In [1]: import numpy as np

In [2]: np.set_printoptions(precision=2, suppress=True, linewidth=100, floatmode="fixed")

In [3]: def tidy(a):
   ...:     return np.round(a, 2) + 0
   ...: 

In [4]: mat = np.array([[1, -1, -1, 1, 1, -1, -1, 1],
   ...:     [1, -1, -1, 1, -1, 1, 1, -1],
   ...:     [1, 1, 1, 1, -1, -1, -1, -1],
   ...:     [1, 1, -1, -1, -1, -1, 1, 1],
   ...:     [1, -1, 1, -1, 1, -1, 1, -1],
   ...:     [1, 1, 1, 1, 1, 1, 1, 1],
   ...:     [1, -1, 1, -1, -1, 1, -1, 1],
   ...:     [1, 1, -1, -1, 1, 1, -1, -1]])

In [5]: mat
Out[5]: 
array([[ 1, -1, -1,  1,  1, -1, -1,  1],
       [ 1, -1, -1,  1, -1,  1,  1, -1],
       [ 1,  1,  1,  1, -1, -1, -1, -1],
       [ 1,  1, -1, -1, -1, -1,  1,  1],
       [ 1, -1,  1, -1,  1, -1,  1, -1],
       [ 1,  1,  1,  1,  1,  1,  1,  1],
       [ 1, -1,  1, -1, -1,  1, -1,  1],
       [ 1,  1, -1, -1,  1,  1, -1, -1]])

In [6]: rng = np.random.default_rng(86)

In [7]: z = rng.permutation(8)

In [8]: z
Out[8]: array([7, 2, 1, 4, 5, 6, 0, 3])

In [9]: out = mat[z][:, z]

In [10]: tidy(np.linalg.det(out)), tidy(np.linalg.det(mat[z]))
Out[10]: (np.float64(4096.0), np.float64(4096.0))

In [11]: out
Out[11]: 
array([[-1, -1,  1,  1,  1, -1,  1, -1],
       [-1,  1,  1, -1, -1, -1,  1,  1],
       [-1, -1, -1, -1,  1,  1,  1,  1],
       [-1,  1, -1,  1, -1,  1,  1, -1],
       [ 1,  1,  1,  1,  1,  1,  1,  1],
       [ 1,  1, -1, -1,  1, -1,  1, -1],
       [ 1, -1, -1,  1, -1, -1,  1,  1],
       [ 1, -1,  1, -1, -1,  1,  1, -1]])

In [12]: W0 = np.load("test8.npy")

In [13]: tidy(W0)
Out[13]: 
array([[ 0.76,  0.24, -0.24, -0.24, -0.14, -0.33, -0.33, -0.05, -0.05,  0.05],
       [ 0.24,  0.76,  0.24,  0.24,  0.14,  0.33,  0.33,  0.05,  0.05, -0.05],
       [-0.24,  0.24,  0.76, -0.24, -0.14, -0.33, -0.33, -0.05, -0.05,  0.05],
       [-0.24,  0.24, -0.24,  0.76, -0.14, -0.33, -0.33, -0.05, -0.05,  0.05],
       [-0.14,  0.14, -0.14, -0.14,  0.91, -0.20, -0.20, -0.03, -0.03,  0.03],
       [-0.33,  0.33, -0.33, -0.33, -0.20,  0.53, -0.47, -0.07, -0.07,  0.07],
       [-0.33,  0.33, -0.33, -0.33, -0.20, -0.47,  0.53, -0.07, -0.07,  0.07],
       [-0.05,  0.05, -0.05, -0.05, -0.03, -0.07, -0.07,  0.99, -0.01,  0.01],
       [-0.05,  0.05, -0.05, -0.05, -0.03, -0.07, -0.07, -0.01,  0.99,  0.01],
       [ 0.05, -0.05,  0.05,  0.05,  0.03,  0.07,  0.07,  0.01,  0.01,  0.99]])

In [14]: th = np.radians(45)

In [15]: Rm = np.eye(10)

In [16]: Rm[0, 0] = Rm[8, 8] = np.cos(th)

In [17]: Rm[0, 8], Rm[8, 0] = -np.sin(th), np.sin(th)

In [18]: tidy(Rm)
Out[18]: 
array([[ 0.71,  0.00,  0.00,  0.00,  0.00,  0.00,  0.00,  0.00, -0.71,  0.00],
       [ 0.00,  1.00,  0.00,  0.00,  0.00,  0.00,  0.00,  0.00,  0.00,  0.00],
       [ 0.00,  0.00,  1.00,  0.00,  0.00,  0.00,  0.00,  0.00,  0.00,  0.00],
       [ 0.00,  0.00,  0.00,  1.00,  0.00,  0.00,  0.00,  0.00,  0.00,  0.00],
       [ 0.00,  0.00,  0.00,  0.00,  1.00,  0.00,  0.00,  0.00,  0.00,  0.00],
       [ 0.00,  0.00,  0.00,  0.00,  0.00,  1.00,  0.00,  0.00,  0.00,  0.00],
       [ 0.00,  0.00,  0.00,  0.00,  0.00,  0.00,  1.00,  0.00,  0.00,  0.00],
       [ 0.00,  0.00,  0.00,  0.00,  0.00,  0.00,  0.00,  1.00,  0.00,  0.00],
       [ 0.71,  0.00,  0.00,  0.00,  0.00,  0.00,  0.00,  0.00,  0.71,  0.00],
       [ 0.00,  0.00,  0.00,  0.00,  0.00,  0.00,  0.00,  0.00,  0.00,  1.00]])

In [19]: out = W0 @ Rm.T

In [20]: np.allclose(W0 @ W0.T, out @ out.T)
Out[20]: True

In [21]: tidy(out)
Out[21]: 
array([[ 0.57,  0.24, -0.24, -0.24, -0.14, -0.33, -0.33, -0.05,  0.51,  0.05],
       [ 0.13,  0.76,  0.24,  0.24,  0.14,  0.33,  0.33,  0.05,  0.20, -0.05],
       [-0.13,  0.24,  0.76, -0.24, -0.14, -0.33, -0.33, -0.05, -0.20,  0.05],
       [-0.13,  0.24, -0.24,  0.76, -0.14, -0.33, -0.33, -0.05, -0.20,  0.05],
       [-0.08,  0.14, -0.14, -0.14,  0.91, -0.20, -0.20, -0.03, -0.12,  0.03],
       [-0.19,  0.33, -0.33, -0.33, -0.20,  0.53, -0.47, -0.07, -0.28,  0.07],
       [-0.19,  0.33, -0.33, -0.33, -0.20, -0.47,  0.53, -0.07, -0.28,  0.07],
       [-0.03,  0.05, -0.05, -0.05, -0.03, -0.07, -0.07,  0.99, -0.04,  0.01],
       [-0.73,  0.05, -0.05, -0.05, -0.03, -0.07, -0.07, -0.01,  0.67,  0.01],
       [ 0.03, -0.05,  0.05,  0.05,  0.03,  0.07,  0.07,  0.01,  0.04,  0.99]])

In [22]: tidy(np.linalg.svd(W0, compute_uv=False)), tidy(np.linalg.svd(out, compute_uv=False))
Out[22]: 
(array([1.00, 1.00, 1.00, 1.00, 1.00, 1.00, 1.00, 1.00, 1.00, 1.00]),
 array([1.00, 1.00, 1.00, 1.00, 1.00, 1.00, 1.00, 1.00, 1.00, 1.00]))
